% python3 -q
>>> import numpy as np
>>> np.set_printoptions(suppress=True, linewidth=120)
>>> tidy = lambda a: np.round(a, 1) + 0
>>> F = np.load("sample10.npy")
>>> print(F)
[[  1.   -8.4   1.2]
 [ -0.1   0.    0.1]
 [ -1.5   9.9  -1.5]
 [  0.4  -2.9   0.4]
 [  1.6 -11.3   1.8]
 [ -0.1   0.1   0. ]
 [ -1.8  11.3  -1.5]
 [ -0.8   5.7  -0.7]
 [ -1.1   8.4  -1.4]
 [ -1.    6.9  -1. ]
 [ -1.2   8.4  -1.4]
 [ -1.1   8.4  -1.2]
 [  1.2  -8.5   1.1]
 [ -1.2   9.7  -1.5]
 [ -0.5   2.8  -0.4]
 [ -0.4   2.9  -0.3]
 [ -1.5  11.3  -1.7]]
>>> lab = F[:, 1] > np.median(F[:, 1])
>>> r0 = F[lab].mean(axis=0) - F[~lab].mean(axis=0)
>>> print(tidy((((F - F.mean(axis=0)) @ r0 > 0) == lab).mean()))
0.9
>>> print(np.argsort(-np.abs(r0).round(6), kind="stable"))
[1 2 0]
>>> print(tidy(r0))
[-1.6 11.5 -1.8]
>>> dist = np.linalg.norm(F[:, None] - F[None], axis=-1)
>>> print(tidy(dist[6]))
[20.1 11.5  1.4 14.5 23.1 11.4  0.   5.7  3.   4.5  3.   3.  20.2  1.7  8.7  8.6  0.4]
>>> print(tidy(dist[:5, :5]))
[[ 0.   8.5 18.7  5.6  3. ]
 [ 8.5  0.  10.1  3.  11.6]
 [18.7 10.1  0.  13.1 21.7]
 [ 5.6  3.  13.1  0.   8.6]
 [ 3.  11.6 21.7  8.6  0. ]]
>>> print(np.linalg.matrix_rank(dist ** 2))
5
>>> Xc = F - F.mean(axis=0)
>>> V = np.linalg.svd(Xc)[2][:1]
>>> other = Xc - Xc @ V.T @ V
>>> print(np.linalg.norm(other, axis=1).round(6).argmax())
6
>>> print(tidy(np.linalg.norm(other) / np.linalg.norm(Xc)))
0.0
>>> print(tidy(other.std(axis=0)))
[0.1 0.  0.1]
>>> print([round(float(x), 1) for x in np.linalg.svd(F, compute_uv=False)[:3]])
[32.8, 0.5, 0.3]
>>> print(tidy(np.abs(np.linalg.svd(F)[2][-1])))
[0.7 0.2 0.7]
>>> hat = F @ np.linalg.solve(F.T @ F, F.T)
>>> print(tidy(np.linalg.eigvalsh(hat)))
[0. 0. 0. 0. 0. 0. 0. 0. 0. 0. 0. 0. 0. 0. 1. 1. 1.]
>>> print(tidy(hat @ F[:, 1]))
[ -8.4   0.    9.9  -2.9 -11.3   0.1  11.3   5.7   8.4   6.9   8.4   8.4  -8.5   9.7   2.8   2.9  11.3]
>>> arr = np.load("dump.npy")
>>> print(arr)
[[ 0  4  1]
 [-4  0  2]
 [-1 -2  0]]
>>> Xc = F - F.mean(axis=0)
>>> U, sv, Vt = np.linalg.svd(Xc, full_matrices=False)
>>> print(tidy(sv ** 2 / (sv ** 2).sum()))
[1. 0. 0.]
>>> print(tidy((sv ** 2).sum() ** 2 / (sv ** 4).sum()))
1.0
>>> x = np.array([4, 3, 5])
>>> print(tidy(np.linalg.det(arr)))
0.0
>>> print(tidy(np.linalg.eigvals(arr).real))
[0. 0. 0.]
>>> print(tidy(np.linalg.svd(arr, compute_uv=False)))
[4.6 4.6 0. ]
>>> print(x @ arr @ x)
0
>>> Q = np.linalg.solve(np.eye(3) - arr, np.eye(3) + arr)
>>> print(tidy(np.linalg.det(Q)))
1.0
>>> print(tidy(Q @ Q.T))
[[1. 0. 0.]
 [0. 1. 0.]
 [0. 0. 1.]]
>>> A = np.loadtxt("w.csv", delimiter=",")
>>> print(A)
[[  4.3  -5.7   7.8  -8.1]
 [ -2.3   4.1  -5.    5.4]
 [ -3.8   5.1  -6.7   8.4]
 [  2.   -2.3   3.7  -4.2]
 [ -0.2  -0.5   0.1  -0.4]
 [ -3.    3.7  -5.2   5.9]
 [  0.6  -0.4   0.8  -0.3]
 [ -0.7   1.2  -1.1   1.6]
 [  4.9  -6.5   8.9  -9.9]
 [  1.5  -1.    1.5  -1.8]
 [ -1.6   1.5  -2.4   2.3]
 [  6.5  -8.6  11.5 -13.5]]
>>> print(round(np.log10(np.linalg.cond(A))))
2
>>> print(tidy(np.abs(np.linalg.svd(A)[2][-1])))
[0.5 0.6 0.6 0.1]
>>> print(np.linalg.matrix_rank(A, rtol=0.1))
1
>>> print(np.linalg.cond(A) > 100)
False
>>> other = np.c_[A[:, :1] @ np.array([[-1]]), np.array([4, 5, -4, -3, 4, 5, 4, 2, -4, -4, -2, -5])]
>>> print(other)
[[-4.3  4. ]
 [ 2.3  5. ]
 [ 3.8 -4. ]
 [-2.  -3. ]
 [ 0.2  4. ]
 [ 3.   5. ]
 [-0.6  4. ]
 [ 0.7  2. ]
 [-4.9 -4. ]
 [-1.5 -4. ]
 [ 1.6 -2. ]
 [-6.5 -5. ]]
>>> print(tidy(np.linalg.norm(other - A @ np.linalg.lstsq(A, other)[0], axis=0)))
[ 0.  12.6]
>>> print(tidy(np.linalg.norm(np.linalg.qr(A)[0].T @ other, axis=0) ** 2 / ((other ** 2).sum(axis=0) + 1e-12)))
[1.  0.2]
>>> x = np.array([7, 1, -2, -4])
>>> target = A @ x
>>> print(tidy(np.linalg.lstsq(A, target)[0]))
[ 7.  1. -2. -4.]
>>> rng = np.random.default_rng(21531)
>>> target = target + 0.1 * rng.normal(size=12)
>>> print(tidy(target))
[ 41.3 -23.5 -41.9  21.1  -0.6 -30.5   3.5  -7.8  49.7  13.7 -14.2  67.9]
>>> beta, *_ = np.linalg.lstsq(A, target)
>>> print(tidy(beta))
[ 7.1  1.1 -1.9 -4. ]
>>> X = np.eye(3, dtype=int)[rng.permutation(3)] * np.array([1, -2, 0])
>>> print(X)
[[ 0  0  0]
 [ 1  0  0]
 [ 0 -2  0]]
>>> print(np.unique(X.round(6), axis=0).shape)
(3, 3)
>>> print(np.linalg.lstsq(X[:-1].T, X[-1])[2])
1
>>> print(tidy(X @ np.linalg.pinv(X) @ X))
[[ 0.  0.  0.]
 [ 1.  0.  0.]
 [ 0. -2.  0.]]
>>> print(tidy(np.trace(np.linalg.pinv(X) @ X)))
2.0
>>> other = np.array([[0, 3], [3, 0], [0, 0]])
>>> print(X @ other)
[[ 0  0]
 [ 0  3]
 [-6  0]]
>>> print(other.T @ X.T)
[[ 0  0 -6]
 [ 0  3  0]]
>>> print(np.einsum("ik,kj->ij", X, other))
[[ 0  0]
 [ 0  3]
 [-6  0]]
>>> print(np.linalg.matrix_rank(np.vstack([X, other.T])))
2
>>> print(np.einsum("ik,kj->ji", X, other))
[[ 0  0 -6]
 [ 0  3  0]]
